% python3 -q
>>> import numpy as np
>>> from numpy import linalg as LA
>>> np.set_printoptions(precision=2, suppress=True, linewidth=140)
>>> rd = lambda a: np.round(a, 2) + 0
>>> feats = np.load("run0.npy")
>>> print(feats)
[[ 2 -3  2 -3]
 [ 1  3  1  3]
 [ 2 -3  2 -3]
 [ 1  3  1  3]]
>>> U, sig, Vh = LA.svd(feats)
>>> vecs = Vh[:(sig > 1e-8).sum()]
>>> rng = np.random.default_rng(352390)
>>> vec = feats[2] + 4 * feats[3] + rng.integers(2) * np.eye(4)[2]
>>> print(vec)
[6. 9. 7. 9.]
>>> print(rd(LA.norm(vec - vecs.T @ vecs @ vec)))
0.71
>>> print(rd(vecs.T @ vecs))
[[0.5 0.  0.5 0. ]
 [0.  0.5 0.  0.5]
 [0.5 0.  0.5 0. ]
 [0.  0.5 0.  0.5]]
>>> labels = rng.permutation(4)
>>> print(labels)
[3 1 0 2]
>>> out = feats[labels][:, labels]
>>> print(np.diag(out))
[3 3 2 2]
>>> print(out)
[[ 3  3  1  1]
 [ 3  3  1  1]
 [-3 -3  2  2]
 [-3 -3  2  2]]
>>> print(rd(np.sort(np.abs(LA.eigvals(out)))))
[0. 0. 6. 6.]
>>> X = np.load("a.npy")
>>> print(X)
[[-14.99  -9.36   9.36]
 [-19.89   1.46  -1.46]
 [ 19.86   1.67  -1.67]
 [  8.53 -12.79  12.79]
 [ 19.36  -3.54   3.54]
 [ -4.03  13.85 -13.85]
 [  6.01 -13.49  13.49]
 [  9.14  12.58 -12.58]
 [-12.54 -11.02  11.02]
 [ 18.44   5.48  -5.48]
 [-16.27   8.22  -8.22]
 [ -9.27  12.53 -12.53]
 [ -4.65  13.76 -13.76]]
>>> U, sig, Vh = LA.svd(X, full_matrices=False)
>>> print((sig > 1e-8).sum())
2
>>> print(rd(np.sqrt((sig ** 2).sum())), rd(LA.norm(X)))
72.11 72.11
>>> U, sig, Vh = LA.svd(X)
>>> print(np.argmax(sig[:-1] / (sig[1:] + 1e-6)) + 1)
2
>>> out = U[:, :2] @ np.diag(sig[:2]) @ Vh[:2]
>>> print(rd(out))
[[-14.99  -9.36   9.36]
 [-19.89   1.46  -1.46]
 [ 19.86   1.67  -1.67]
 [  8.53 -12.79  12.79]
 [ 19.36  -3.54   3.54]
 [ -4.03  13.85 -13.85]
 [  6.01 -13.49  13.49]
 [  9.14  12.58 -12.58]
 [-12.54 -11.02  11.02]
 [ 18.44   5.48  -5.48]
 [-16.27   8.22  -8.22]
 [ -9.27  12.53 -12.53]
 [ -4.65  13.76 -13.76]]
>>> U, sig, Vh = LA.svd(out)
>>> vecs = Vh[:(sig > 1e-8).sum()]
>>> vec = out[9] + 4 * out[8] + rng.integers(2) * np.eye(3)[0]
>>> print(rd(vec))
[-30.72 -38.6   38.6 ]
>>> print(rd(vecs.T @ vecs))
[[ 1.   0.   0. ]
 [ 0.   0.5 -0.5]
 [ 0.  -0.5  0.5]]
>>> print(np.allclose(vecs.T @ vecs @ vec, vec))
True
>>> print(rd(LA.norm(vec - vecs.T @ vecs @ vec)))
0.0
>>> labels = X[:, 2] > np.median(X[:, 2])
>>> f = X[labels].mean(axis=0) - X[~labels].mean(axis=0)
>>> print(labels.astype(int))
[1 1 0 1 1 0 1 0 1 0 0 0 0]
>>> print(((X - X.mean(axis=0)) @ f > 0).astype(int))
[1 1 0 1 1 0 1 0 1 0 0 0 0]
>>> print(np.argsort(-np.abs(f).round(6), kind="stable"))
[1 2 0]
>>> K = np.loadtxt("data.csv", delimiter=",")
>>> print(K)
[[ 2. -2.  1. -2.]
 [ 1. -2.  2. -2.]
 [ 0.  0.  4. -1.]
 [-1.  1.  4. -3.]
 [-1.  3.  6. -3.]
 [ 1.  2.  5. -2.]
 [ 1.  0.  7. -1.]
 [ 3.  2.  8. -2.]
 [ 2.  0.  6.  0.]
 [ 3.  1.  4. -2.]
 [ 5. -1.  5. -2.]
 [ 6. -2.  3. -1.]
 [ 5.  0.  2.  1.]
 [ 3. -1.  2.  1.]
 [ 3.  0.  4.  1.]
 [ 4.  0.  4.  2.]
 [ 2.  2.  2.  2.]
 [ 0.  3.  3.  3.]
 [ 2.  5.  5.  1.]
 [ 0.  3.  3. -1.]
 [-2.  2.  3.  1.]
 [-3.  2.  5. -1.]
 [-2.  4.  7.  0.]
 [ 0.  4.  7. -1.]
 [ 1.  6.  8. -3.]
 [-1.  8. 10. -1.]
 [-2.  7.  9. -3.]
 [-4.  6. 11. -1.]
 [-2.  6.  9. -1.]
 [-3.  5.  7. -3.]
 [-3.  4.  7. -2.]
 [-4.  3.  7. -3.]
 [-6.  4.  8. -1.]
 [-4.  4.  7. -3.]
 [-4.  6.  7. -5.]
 [-2.  7.  5. -4.]
 [-2.  6.  7. -5.]
 [-2.  4.  5. -4.]
 [-3.  5.  3. -5.]
 [-1.  3.  1. -6.]
 [-2.  1. -1. -4.]
 [-2.  2.  0. -5.]
 [-3.  3.  0. -4.]]
>>> proj = K @ LA.solve(K.T @ K, K.T)
>>> print(np.trace(proj))
4.0
>>> print(np.allclose(proj @ proj, proj))
True
